% python3 -q
>>> import numpy as np
>>> np.set_printoptions(precision=3, suppress=True, linewidth=200, sign=" ")
>>> W0 = np.load("test18.npy")
>>> W0
array([[  6,   0,   0,   3,   0,   3],
       [  4,   1,   4,   3,   1,   0],
       [  1,   0,   0,   0,   0,   0],
       [  0,   0,   0,   0,   0,   0],
       [  0,   0,   0,   0,   0,   0],
       [  0,   0,   0,   0,   0,   0],
       [  6,   4,   8,   5,   3,   0],
       [  3,   0,   0,   1,   0,   0],
       [  0,   0,   0,   0,   0,   0],
       [  8,   6,   6,   5,   1,   4],
       [  0,   0,   0,   0,   0,   0],
       [  2,   0,   1,   1,   0,   0],
       [  0,   0,   0,   0,   0,   0],
       [  1,   0,   1,   1,   0,   0],
       [ 12,   7,   9,   9,   5,   6],
       [  0,   0,   0,   0,   0,   0],
       [  6,   3,   2,   3,   0,   3],
       [  2,   0,   0,   1,   0,   0],
       [  0,   0,   0,   0,   0,   0],
       [  0,   0,   0,   0,   0,   0],
       [  3,   0,   4,   3,   2,   0],
       [  0,   0,   3,   1,   1,   0],
       [  0,   0,   0,   0,   0,   0],
       [ 10,   7,   8,   7,   3,   5],
       [  0,   0,   0,   0,   0,   0],
       [  0,   0,   0,   0,   0,   0],
       [  0,   0,   1,   1,   1,   0],
       [  6,   3,   7,   5,   3,   0],
       [  0,   0,   0,   0,   0,   0],
       [ 12,  10,  12,   9,   5,   6],
       [  0,   0,   0,   0,   0,   0],
       [  0,   0,   0,   0,   0,   0],
       [  3,   0,   0,   1,   0,   0],
       [  0,   0,   4,   1,   1,   0],
       [  0,   0,   0,   0,   0,   0]])
>>> Ac = (W0 - W0.mean(axis=0)) / W0.std(axis=0)
>>> Ac.std(axis=0)
array([ 1.,  1.,  1.,  1.,  1.,  1.])
>>> coef = np.linalg.lstsq(np.delete(Ac, 3, axis=1), Ac[:, 3])[0]
>>> np.abs(coef).argmax()
np.int64(0)
>>> round(float(1 - np.var(Ac[:, 3] - np.delete(Ac, 3, axis=1) @ coef)), 3)
0.996
